% ipython --no-banner

In [1]: import numpy as np

In [2]: np.set_printoptions(precision=2, suppress=True, linewidth=120)

In [3]: arr = np.load("test10.npy")

In [4]: arr
Out[4]: 
array([[ 0.19, -0.11,  0.04, -0.04,  0.26,  0.19,  0.19],
       [-0.11,  0.07, -0.02,  0.02, -0.16, -0.11, -0.11],
       [ 0.04, -0.02,  0.01, -0.01,  0.05,  0.04,  0.04],
       [-0.04,  0.02, -0.01,  0.01, -0.05, -0.04, -0.04],
       [ 0.26, -0.16,  0.05, -0.05,  0.36,  0.26,  0.26],
       [ 0.19, -0.11,  0.04, -0.04,  0.26,  0.19,  0.19],
       [ 0.19, -0.11,  0.04, -0.04,  0.26,  0.19,  0.19]])

In [5]: # row 5 repeats row 0

In [6]: evals, evecs = np.linalg.eigvalsh(arr)
---------------------------------------------------------------------------
ValueError                                Traceback (most recent call last)
Cell In[6], line 1
----> 1 evals, evecs = np.linalg.eigvalsh(arr)

ValueError: too many values to unpack (expected 2)

In [7]: evals, evecs = np.linalg.eigh(arr)

In [8]: evecs @ np.diag(evals) @ evecs.T
Out[8]: 
array([[ 0.19, -0.11,  0.04, -0.04,  0.26,  0.19,  0.19],
       [-0.11,  0.07, -0.02,  0.02, -0.16, -0.11, -0.11],
       [ 0.04, -0.02,  0.01, -0.01,  0.05,  0.04,  0.04],
       [-0.04,  0.02, -0.01,  0.01, -0.05, -0.04, -0.04],
       [ 0.26, -0.16,  0.05, -0.05,  0.36,  0.26,  0.26],
       [ 0.19, -0.11,  0.04, -0.04,  0.26,  0.19,  0.19],
       [ 0.19, -0.11,  0.04, -0.04,  0.26,  0.19,  0.19]])

In [9]: np.abs(evecs[:, -1]).round(6).argmax()
Out[9]: np.int64(4)

In [10]: round(float(evals.sum()), 2), np.trace(arr)
Out[10]: (1.0, np.float64(1.0))

In [11]: (evals > 1e-8).sum(), (evals < -1e-8).sum()
Out[11]: (np.int64(1), np.int64(0))

In [12]: np.unique(evals.round(6) + 0, return_counts=True)[1]
Out[12]: array([6, 1])

In [13]: W0 = np.array([[1, 2, 3, 0, 0, 0, 2, 2, 2],
    ...:     [1, 0, 2, 0, 1, 3, 4, 5, 5],
    ...:     [5, 1, 5, 5, 4, 1, 4, 0, 5]])

In [14]: W0[:, 0] = 4 * W0[:, 4]

In [15]: W0
Out[15]: 
array([[ 0,  2,  3,  0,  0,  0,  2,  2,  2],
       [ 4,  0,  2,  0,  1,  3,  4,  5,  5],
       [16,  1,  5,  5,  4,  1,  4,  0,  5]])

In [16]: A2 = W0 / np.sqrt((W0 ** 2).mean(axis=1, keepdims=True))

In [17]: np.linalg.matrix_rank(W0 - W0.mean(axis=1, keepdims=True))
Out[17]: np.int64(3)

In [18]: np.linalg.norm(A2, axis=1)
Out[18]: array([3., 3., 3.])

In [19]: r0 = np.array([8, -6, 1])

In [20]: print(np.array([np.convolve(row, r0, "same") for row in W0]))
[[ 16  12 -16   3   0  16   4   6 -10]
 [-24  20 -12  10  18  15  19  14 -25]
 [-88  50  11   7 -11  30 -23  44 -30]]

In [21]: np.correlate(W0[2], W0[0], "full")
Out[21]: array([32, 34, 44, 22, 28, 20, 66, 45, 35, 35, 32, 11, 14,  8, 15, 10,  0])

In [22]: np.polyval(r0, W0[2])
Out[22]: array([1953,    3,  171,  171,  105,    3,  105,    1,  171])

In [23]: T = np.stack([arr, -3 * arr, arr[::-1]])

In [24]: print(T.sum(axis=0))
[[-0.19  0.11 -0.04  0.04 -0.26 -0.19 -0.19]
 [ 0.41 -0.24  0.08 -0.08  0.57  0.41  0.41]
 [ 0.19 -0.11  0.04 -0.04  0.26  0.19  0.19]
 [ 0.04 -0.02  0.01 -0.01  0.05  0.04  0.04]
 [-0.48  0.29 -0.1   0.1  -0.67 -0.48 -0.48]
 [-0.48  0.29 -0.1   0.1  -0.67 -0.48 -0.48]
 [-0.19  0.11 -0.04  0.04 -0.26 -0.19 -0.19]]

In [25]: np.linalg.matrix_rank(T)
Out[25]: array([1, 1, 1])

In [26]: (T @ arr.T).shape
Out[26]: (3, 7, 7)

In [27]: print(np.linalg.matrix_rank(T.reshape(3, -1)))
2

In [28]: np.einsum("bij,cij->bc", T, T)
Out[28]: 
array([[ 1.  , -3.  ,  0.26],
       [-3.  ,  9.  , -0.78],
       [ 0.26, -0.78,  1.  ]])

In [29]: round(np.linalg.norm(W0), 2)
Out[29]: np.float64(22.05)

In [30]: np.abs(W0).max()
Out[30]: np.int64(16)

In [31]: print(W0 - W0[0])
[[ 0  0  0  0  0  0  0  0  0]
 [ 4 -2 -1  0  1  3  2  3  3]
 [16 -1  2  5  4  1  2 -2  3]]

In [32]: np.count_nonzero(W0)
Out[32]: np.int64(20)

In [33]: np.linalg.svd(W0, compute_uv=False)
Out[33]: array([20.43,  7.63,  3.24])

In [34]: W0[:, 9]
---------------------------------------------------------------------------
IndexError                                Traceback (most recent call last)
Cell In[34], line 1
----> 1 W0[:, 9]

IndexError: index 9 is out of bounds for axis 1 with size 9

In [35]: W0.shape
Out[35]: (3, 9)

In [36]: T = np.stack([W0, -1 * W0, W0[::-1]])

In [37]: (T @ W0.T).shape
Out[37]: (3, 3, 3)

In [38]: print(T.shape)
(3, 3, 9)

In [39]: T.sum(axis=0)
Out[39]: 
array([[16,  1,  5,  5,  4,  1,  4,  0,  5],
       [ 4,  0,  2,  0,  1,  3,  4,  5,  5],
       [ 0,  2,  3,  0,  0,  0,  2,  2,  2]])

In [40]: print(np.linalg.matrix_rank(T))
[3 3 3]

In [41]: A2 = np.array([[-1.3], [-0.7], [-0.9]])

In [42]: C = np.array([[0.7, 1.2, -0.2, -0.5, -0.9, 0.7]])

In [43]: mat = A2 @ C

In [44]: mat
Out[44]: 
array([[-0.91, -1.56,  0.26,  0.65,  1.17, -0.91],
       [-0.49, -0.84,  0.14,  0.35,  0.63, -0.49],
       [-0.63, -1.08,  0.18,  0.45,  0.81, -0.63]])

In [45]: np.unique(mat.round(6), axis=0).shape
Out[45]: (3, 6)

In [46]: np.linalg.lstsq(mat[:-1].T, mat[-1])[2]
Out[46]: np.int32(1)

In [47]: try:
    ...:     np.linalg.inv(mat)
    ...: except np.linalg.LinAlgError as e:
    ...:     print(e)
    ...: 
Last 2 dimensions of the array must be square

In [48]: X = np.load("run15.npy")

In [49]: X
Out[49]: 
array([[ 0.61,  0.07,  0.48, -0.07],
       [ 0.07,  0.01,  0.05, -0.01],
       [ 0.48,  0.05,  0.37, -0.05],
       [-0.07, -0.01, -0.05,  0.01]])

In [50]: evals, evecs = np.linalg.eigh(X)

In [51]: vec = np.array([1, 7, 9, 4])

In [52]: print(np.round(np.linalg.eigvalsh(X[1:, 1:]), 2) + 0)
[0.   0.   0.39]

In [53]: np.round(vec @ X @ vec, 2)
Out[53]: np.float64(42.61)

In [54]: rng = np.random.default_rng(551836)

In [55]: labels = rng.permutation(4)

In [56]: labels
Out[56]: array([3, 2, 0, 1])

In [57]: A2 = X[labels][:, labels]

In [58]: np.round(np.sort(np.abs(np.linalg.eigvals(A2))), 2) + 0
Out[58]: array([0., 0., 0., 1.])

In [59]: np.round(np.linalg.det(A2), 2), np.round(np.linalg.det(X[labels]), 2)
Out[59]: (np.float64(-0.0), np.float64(-0.0))

In [60]: np.trace(A2)
Out[60]: np.float64(1.0)

In [61]: K = np.load("data.npy")

In [62]: K
Out[62]: 
array([[ 0.,  2., -2.,  1.,  0.,  0.],
       [-2.,  1.,  0.,  1.,  0.,  0.],
       [ 2.,  1.,  2., -1.,  0.,  0.],
       [-1., -2.,  2.,  1.,  0.,  0.],
       [ 0.,  0.,  0.,  0., -3.,  2.],
       [ 0.,  0.,  0.,  0., -3.,  2.]])

In [63]: Uu, sigma, Vh = np.linalg.svd(K)

In [64]: sigma.round(2) + 0
Out[64]: array([5.1 , 4.17, 3.61, 1.95, 0.89, 0.  ])

In [65]: print(np.argmax(sigma[:-1] / (sigma[1:] + 1e-6)) + 1)
5

In [66]: A2 = Uu[:, :5] @ np.diag(sigma[:5]) @ Vh[:5]

In [67]: np.round(np.abs(K - A2).max(), 2)
Out[67]: np.float64(0.0)

In [68]: np.linalg.matrix_rank(A2)
Out[68]: np.int64(5)

In [69]: print(K @ K)
[[-9. -2. -2.  5.  0.  0.]
 [-3. -5.  6.  0.  0.  0.]
 [ 3.  9. -2.  0.  0.  0.]
 [ 7. -4.  8. -4.  0.  0.]
 [ 0.  0.  0.  0.  3. -2.]
 [ 0.  0.  0.  0.  3. -2.]]

In [70]: (K != 0).astype(int)
Out[70]: 
array([[0, 1, 1, 1, 0, 0],
       [1, 1, 0, 1, 0, 0],
       [1, 1, 1, 1, 0, 0],
       [1, 1, 1, 1, 0, 0],
       [0, 0, 0, 0, 1, 1],
       [0, 0, 0, 0, 1, 1]])

In [71]: E = np.array([[0, 2, 0, 0, 0, 0],
    ...:     [2, 2, 0, 0, 0, 0],
    ...:     [-2, 0, 0, 0, 0, 0],
    ...:     [0, 0, 0, 2, 0, 0],
    ...:     [0, 0, 2, 2, 0, 0],
    ...:     [0, 0, -2, 0, 0, 0],
    ...:     [0, 0, 0, 0, 0, 2],
    ...:     [0, 0, 0, 0, 2, 2],
    ...:     [0, 0, 0, 0, -2, 0]])

In [72]: O, evecs = np.linalg.qr(E[:, :1])[0], np.linalg.qr(E[:, 1:])[0]

In [73]: sigma = np.linalg.svd(O.T @ evecs, compute_uv=False)

In [74]: print(sigma)
[0.5]

In [75]: np.degrees(np.arccos(sigma.clip(0, 1)))
Out[75]: array([60.])

In [76]: (sigma > 0.9).sum()
Out[76]: np.int64(0)
